% python3 -q
>>> import numpy as np
>>> import numpy.linalg as la
>>> np.set_printoptions(precision=2, suppress=True, linewidth=120)
>>> def rd(a):
...     return np.round(a, 2) + 0
... 
>>> arr = np.loadtxt("case19.csv", delimiter=",")
>>> arr
array([[ -3.,   2.,  -1.,  14.,  -1.,  -3.,   2.],
       [-15., -10., -13.,   2., -13., -15., -10.],
       [-12.,  -7., -10.,   5., -10., -12.,  -7.],
       [ -9.,  -4.,  -7.,   8.,  -7.,  -9.,  -4.],
       [-12.,  -7., -10.,   5., -10., -12.,  -7.],
       [-16., -11., -14.,   1., -14., -16., -11.],
       [ -6.,  -1.,  -4.,  11.,  -4.,  -6.,  -1.],
       [-16., -11., -14.,   1., -14., -16., -11.],
       [-11.,  -6.,  -9.,   6.,  -9., -11.,  -6.]])
>>> arr @ arr
Traceback (most recent call last):
  File "<python-input-6>", line 1, in <module>
    arr @ arr
    ~~~~^~~~~
ValueError: matmul: Input operand 1 has a mismatch in its core dimension 0, with gufunc signature (n?,k),(k,m?)->(n?,m?) (size 9 is different from 7)
>>> C2 = arr.T @ arr
>>> np.trace(C2), (arr ** 2).sum()
(np.float64(5827.0), np.float64(5827.0))
>>> rank = la.matrix_rank(arr)
>>> rank
np.int64(2)
>>> ns = la.svd(arr)[2][rank:].T
>>> [int(la.matrix_rank(arr[:, :j + 1])) for j in range(7)]
[1, 2, 2, 2, 2, 2, 2]
>>> [int(la.matrix_rank(np.delete(arr, i, axis=0))) for i in range(9)]
[2, 2, 2, 2, 2, 2, 2, 2, 2]
>>> left, sv, Vh = la.svd(arr)
>>> rd(sv)
array([73.73, 19.77,  0.  ,  0.  ,  0.  ,  0.  ,  0.  ])
>>> np.argmax(sv[:-1] / (sv[1:] + 1e-6)) + 1
np.int64(2)
>>> A2 = left[:, :2] @ np.diag(sv[:2]) @ Vh[:2]
>>> la.matrix_rank(arr, rtol=0.05)
np.int64(2)
>>> rd(la.norm(arr - A2, 2)), rd(sv[2])
(np.float64(0.0), np.float64(0.0))
>>> la.matrix_rank(A2)
np.int64(2)
>>> rd(la.norm(arr - A2) / la.norm(arr))
np.float64(0.0)
>>> la.matrix_rank(arr, rtol=0.1)
np.int64(2)
>>> x = np.array([3, 0, -1, 3, 2, 3, 2])
>>> h = np.maximum(arr @ x, 0)
>>> rd(np.tanh(arr @ x))
array([ 1., -1., -1., -1., -1., -1., -1., -1., -1.])
>>> np.flatnonzero(h > 1e-9)
array([0])
>>> arr.T @ h
array([-81.,  54., -27., 378., -27., -81.,  54.])
>>> mat = np.load("arr.npy")
>>> mat
array([[4., 1., 1., 1., 1., 1., 1., 1., 1.],
       [1., 4., 1., 1., 1., 1., 1., 1., 1.],
       [1., 1., 4., 1., 1., 1., 1., 1., 1.],
       [1., 1., 1., 4., 1., 1., 1., 1., 1.],
       [1., 1., 1., 1., 4., 1., 1., 1., 1.],
       [1., 1., 1., 1., 1., 4., 1., 1., 1.],
       [1., 1., 1., 1., 1., 1., 4., 1., 1.],
       [1., 1., 1., 1., 1., 1., 1., 4., 1.],
       [1., 1., 1., 1., 1., 1., 1., 1., 4.]])
>>> # symmetric, so the eigenvalues are real
>>> (mat @ mat)[0]
array([24., 15., 15., 15., 15., 15., 15., 15., 15.])
>>> np.sort(np.abs(np.fft.fft(mat[0]))), rd(np.sort(la.svd(mat, compute_uv=False)))
(array([ 3.,  3.,  3.,  3.,  3.,  3.,  3.,  3., 12.]), array([ 3.,  3.,  3.,  3.,  3.,  3.,  3.,  3., 12.]))
